$ python -q
>>> import numpy as np
>>> from numpy import linalg as LA
>>> np.set_printoptions(precision=2, suppress=True, linewidth=160)
>>> rd = lambda a: np.round(a, 2) + 0
>>> mat = np.load("mat.npy")
>>> mat
array([[0, 1, 0, 0],
       [3, 1, 0, 0],
       [0, 0, 0, 1],
       [0, 0, 3, 1]])
>>> (mat != 0).astype(int)
array([[0, 1, 0, 0],
       [1, 1, 0, 0],
       [0, 0, 0, 1],
       [0, 0, 1, 1]])
>>> mat @ mat
array([[3, 1, 0, 0],
       [3, 4, 0, 0],
       [0, 0, 3, 1],
       [0, 0, 3, 4]])
>>> rd(LA.det(mat))
np.float64(9.0)
>>> u = np.array([1, 5, 4])
>>> np.correlate(mat[2], mat[3], "full")
array([0, 0, 0, 1, 3, 0, 0])
>>> np.array([np.convolve(row, u, "same") for row in mat])
array([[ 1,  5,  4,  0],
       [16, 17,  4,  0],
       [ 0,  0,  1,  5],
       [ 0,  3, 16, 17]])
>>> np.polyval(u, mat[2])
array([ 4,  4,  4, 10])
>>> rng = np.random.default_rng(3)
>>> ang = np.sort(rng.uniform(-2, 2, 13))
>>> K = np.c_[ang, ang ** 2, ang ** 3] @ np.array([[-8, -5, -9, 7, 9, 5], [6, 7, 9, 1, 5, -2], [7, 5, 7, -4, 3, 3]])
>>> rd(K)
array([[ -2.13,   4.75,   7.77,   9.36, -14.84, -27.44],
       [ -1.15,   5.17,   8.38,   8.39, -14.27, -26.23],
       [  0.86,   5.99,   9.57,   6.33, -13.04, -23.57],
       [  4.35,   7.17,  11.27,   2.41, -10.55, -18.07],
       [  6.9 ,   7.19,  11.28,  -1.59,  -7.43, -10.98],
       [  4.04,   3.09,   5.04,  -2.53,  -3.22,  -2.8 ],
       [  2.53,   1.82,   3.04,  -1.78,  -2.18,  -1.61],
       [  2.44,   1.74,   2.92,  -1.72,  -2.11,  -1.54],
       [  0.71,   0.47,   0.81,  -0.58,  -0.72,  -0.43],
       [ -0.51,  -0.3 ,  -0.56,   0.47,   0.63,   0.33],
       [ -1.73,  -0.71,  -1.74,   2.27,   3.6 ,   1.53],
       [  3.56,   5.6 ,   5.26,   4.14,  15.33,   5.41],
       [ 11.32,  12.89,  14.48,   2.89,  23.36,   8.37]])
>>> np.allclose(mat, mat.T)
False
>>> print(np.allclose(mat @ mat.T, mat.T @ mat))
False
>>> print(LA.matrix_power(mat, 4))
[[12  7  0  0]
 [21 19  0  0]
 [ 0  0 12  7]
 [ 0  0 21 19]]
>>> (mat - mat.T) / 2
array([[ 0., -1.,  0.,  0.],
       [ 1.,  0.,  0.,  0.],
       [ 0.,  0.,  0., -1.],
       [ 0.,  0.,  1.,  0.]])
>>> left, sig, VT = LA.svd(K)
>>> evecs = VT[:(sig > 1e-8).sum()]
>>> x = K[8] + -3 * K[12] + rng.integers(2) * np.eye(6)[3]
>>> rd(x)
array([-33.26, -38.21, -42.61,  -8.24, -70.79, -25.55])
>>> rd(LA.norm(x - evecs.T @ evecs @ x))
np.float64(0.69)
